>>> import numpy as np
>>> from numpy import linalg as LA
>>> np.set_printoptions(precision=2, suppress=True, linewidth=140)
>>> mat = np.loadtxt("data.csv", delimiter=",")
>>> mat
array([[ 1.,  0.,  0.,  0.,  4.,  0.,  4.,  2.],
       [ 0.,  6.,  0.,  2.,  9.,  0.,  0.,  3.],
       [ 5.,  0.,  0.,  0.,  3.,  3.,  1.,  0.],
       [ 1.,  0.,  0.,  0.,  4.,  0.,  4.,  2.],
       [ 3.,  3.,  2., 12.,  0.,  8.,  4.,  0.],
       [ 0.,  0.,  0.,  0.,  2.,  0., 16.,  7.],
       [ 7.,  0.,  0.,  0., 11.,  0.,  0.,  0.],
       [15.,  0.,  0.,  0.,  0., 15.,  1.,  0.],
       [ 3.,  3.,  2., 12.,  0.,  8.,  4.,  0.],
       [11.,  0.,  0.,  0.,  0., 12.,  4.,  0.],
       [ 0., 10.,  1.,  8.,  4.,  0.,  7.,  6.],
       [ 7.,  0.,  0.,  1.,  1.,  7.,  1.,  0.],
       [ 1.,  0.,  0.,  3.,  1.,  5.,  7.,  1.],
       [ 0.,  0.,  0.,  0.,  6.,  0.,  4.,  5.],
       [ 3.,  0.,  0.,  2.,  3.,  3.,  1.,  0.],
       [ 0.,  0.,  0.,  0.,  6.,  0.,  7.,  7.],
       [ 0.,  0.,  7., 14.,  0., 15., 19.,  0.],
       [ 7.,  0.,  0.,  0.,  0.,  9.,  7.,  0.]])
>>> # rows 0 and 3 are equal
>>> vec = np.array([0, 1, -1, 3, 3, 1, 2, -1])
>>> y = mat @ vec
>>> np.round(LA.pinv(mat) @ mat, 2) + 0
array([[1., 0., 0., 0., 0., 0., 0., 0.],
       [0., 1., 0., 0., 0., 0., 0., 0.],
       [0., 0., 1., 0., 0., 0., 0., 0.],
       [0., 0., 0., 1., 0., 0., 0., 0.],
       [0., 0., 0., 0., 1., 0., 0., 0.],
       [0., 0., 0., 0., 0., 1., 0., 0.],
       [0., 0., 0., 0., 0., 0., 1., 0.],
       [0., 0., 0., 0., 0., 0., 0., 1.]])
>>> rng = np.random.default_rng(26)
>>> y = y + 0.02 * rng.normal(size=18)
>>> y
array([17.96, 35.94, 14.02, 18.03, 53.03, 30.99, 33.  , 16.99, 53.03, 20.02, 53.  , 15.01, 30.03, 21.01, 19.98, 25.  , 87.99, 22.97])
>>> beta, *_ = LA.lstsq(mat, y)
>>> [round(float(LA.norm(LA.solve(mat.T @ mat + lam * np.eye(8), mat.T @ y))), 2) for lam in (0, 1, 10, 100)]
[5.1, 4.94, 4.52, 3.84]
>>> beta.round(2) + 0
array([ 0.  ,  0.99, -1.  ,  3.01,  3.  ,  1.  ,  2.  , -1.  ])
>>> np.round(mat.T @ (y - mat @ beta), 2) + 0
array([0., 0., 0., 0., 0., 0., 0., 0.])
>>> round(float(LA.norm(y - mat @ beta)), 2)
0.08
